$ python3 -q
>>> import numpy as np
>>> np.set_printoptions(precision=3, suppress=True, linewidth=120)
>>> W0 = np.load("block9.npy")
>>> print(W0)
[[-0.9  0.2 -0.2]
 [-0.6  1.3  0. ]
 [ 0.8  0.6  1. ]
 [-1.6  0.8  0.8]
 [ 1.5  0.2  1. ]
 [ 2.  -1.2 -0.5]
 [ 0.   2.2  0. ]
 [-1.6  0.4 -0.2]
 [-5.  15.   1. ]
 [ 0.   0.5 -1.2]]
>>> # row 8 is much longer than the rest
>>> basis = W0[[4, 8]].astype(float)
>>> for _ in range(3):
...     labels = np.linalg.norm(W0[:, None] - basis, axis=-1).argmin(axis=1)
...     basis = np.array([W0[labels == j].mean(axis=0) for j in range(2)])
... 
>>> print(labels)
[0 0 0 0 0 0 0 0 1 0]
>>> print(np.bincount(labels))
[9 1]
>>> x = np.array([4, 0, 6])
>>> print(W0 * x)
[[ -3.6   0.   -1.2]
 [ -2.4   0.    0. ]
 [  3.2   0.    6. ]
 [ -6.4   0.    4.8]
 [  6.    0.    6. ]
 [  8.   -0.   -3. ]
 [  0.    0.    0. ]
 [ -6.4   0.   -1.2]
 [-20.    0.    6. ]
 [  0.    0.   -7.2]]
>>> print(W0 @ (2 * x))
[ -9.6  -4.8  18.4  -3.2  24.   10.    0.  -15.2 -28.  -14.4]
>>> print(W0 @ np.ones(3))
[-0.9  0.7  2.4  0.   2.7  0.3  2.2 -1.4 11.  -0.7]
>>> print(W0 @ x)
[ -4.8  -2.4   9.2  -1.6  12.    5.    0.   -7.6 -14.   -7.2]
>>> print((W0 @ x).argmax())
4
>>> x = np.array([2, -1, 0])
>>> y = W0 @ x
>>> print(np.round(np.linalg.pinv(W0) @ W0, 3) + 0)
[[1. 0. 0.]
 [0. 1. 0.]
 [0. 0. 1.]]
>>> rng = np.random.default_rng(479)
>>> y = y + 0.3 * rng.normal(size=10)
>>> print(y)
[ -1.981  -2.691   0.811  -4.29    2.742   5.464  -2.167  -3.594 -25.057  -0.112]
>>> beta, *_ = np.linalg.lstsq(W0, y)
>>> print(beta.round())
[ 2. -1. -0.]
>>> print(np.round(np.linalg.norm(y - W0 @ beta), 3))
0.236
>>> labels = rng.permutation(3)
>>> Y = W0[:, labels] * rng.choice([-1, 1], 3)
>>> print(Y)
[[ 0.2 -0.2 -0.9]
 [ 1.3  0.  -0.6]
 [ 0.6  1.   0.8]
 [ 0.8  0.8 -1.6]
 [ 0.2  1.   1.5]
 [-1.2 -0.5  2. ]
 [ 2.2  0.   0. ]
 [ 0.4 -0.2 -1.6]
 [15.   1.  -5. ]
 [ 0.5 -1.2  0. ]]
>>> Uu, _, VT = np.linalg.svd(W0.T @ Y)
>>> print(np.round(Uu @ VT, 3) + 0)
[[0. 0. 1.]
 [1. 0. 0.]
 [0. 1. 0.]]
>>> print(labels)
[1 2 0]
>>> mat = np.loadtxt("m.csv", delimiter=",")
>>> print(mat)
[[-0.232 -0.625 -0.746]
 [ 0.926 -0.376  0.027]
 [-0.298 -0.684  0.666]]
>>> # orthonormal columns
>>> Y = mat + rng.integers(-2, 3, (3, 1)) @ rng.integers(-2, 3, (1, 3))
>>> print(Y)
[[ 0.768 -2.625 -1.746]
 [-1.074  3.624  2.027]
 [-1.298  1.316  1.666]]
>>> print(np.abs(Y - mat).sum(axis=1))
[4. 8. 4.]
>>> print(round(np.linalg.norm(Y), 3))
5.926
>>> print(Y.sum(axis=0))
[-1.603  2.315  1.947]
>>> print(Y.mean(axis=0))
[-0.534  0.772  0.649]
>>> print(np.count_nonzero(Y))
9
>>> print(round(float(np.abs(Y).max()), 3))
3.624
>>> print(np.unravel_index(np.abs(Y).argmax(), Y.shape))
(np.int64(1), np.int64(1))
>>> print(Y.shape)
(3, 3)
